In [1]: import numpy as np

In [2]: import numpy.linalg as la

In [3]: np.set_printoptions(precision=1, suppress=True, linewidth=100)

In [4]: data = np.arange(30).reshape(6, 5) + -3

In [5]: data
Out[5]: 
array([[-3, -2, -1,  0,  1],
       [ 2,  3,  4,  5,  6],
       [ 7,  8,  9, 10, 11],
       [12, 13, 14, 15, 16],
       [17, 18, 19, 20, 21],
       [22, 23, 24, 25, 26]])

In [6]: np.abs(np.diag(la.qr(data)[1])) > 1e-9
Out[6]: array([ True,  True, False, False, False])

In [7]: round(float(np.trace(la.pinv(data) @ data)), 1)
Out[7]: 2.0

In [8]: out = data / la.norm(data, axis=1)
---------------------------------------------------------------------------
ValueError                                Traceback (most recent call last)
Cell In[8], line 1
----> 1 out = data / la.norm(data, axis=1)

ValueError: operands could not be broadcast together with shapes (6,5) (6,) 

In [9]: out = data / la.norm(data, axis=1, keepdims=True)

In [10]: gram = out @ out.T

In [11]: la.norm(out, axis=1)
Out[11]: array([1., 1., 1., 1., 1., 1.])

In [12]: gram
Out[12]: 
array([[ 1. , -0.3, -0.4, -0.5, -0.5, -0.5],
       [-0.3,  1. ,  1. ,  1. ,  1. ,  1. ],
       [-0.4,  1. ,  1. ,  1. ,  1. ,  1. ],
       [-0.5,  1. ,  1. ,  1. ,  1. ,  1. ],
       [-0.5,  1. ,  1. ,  1. ,  1. ,  1. ],
       [-0.5,  1. ,  1. ,  1. ,  1. ,  1. ]])

In [13]: np.argwhere(np.triu(np.abs(gram) > 0.95, 1))
Out[13]: 
array([[1, 2],
       [1, 3],
       [1, 4],
       [1, 5],
       [2, 3],
       [2, 4],
       [2, 5],
       [3, 4],
       [3, 5],
       [4, 5]])

In [14]: round(la.norm(gram, 1), 1), np.round(la.norm(gram, np.inf), 1)
Out[14]: (np.float64(5.5), np.float64(5.5))

In [15]: round(la.norm(gram) ** 2 / la.norm(gram, 2) ** 2, 1)
Out[15]: np.float64(1.0)

In [16]: la.norm(gram, axis=0)
Out[16]: array([1.4, 2.2, 2.3, 2.3, 2.3, 2.3])

In [17]: la.norm(gram, axis=1).argmax()
Out[17]: np.int64(5)

In [18]: round(float(gram[1] @ gram[2]), 1)
Out[18]: 5.0

In [19]: round(la.norm(gram[1] - gram[2]), 1)
Out[19]: np.float64(0.2)
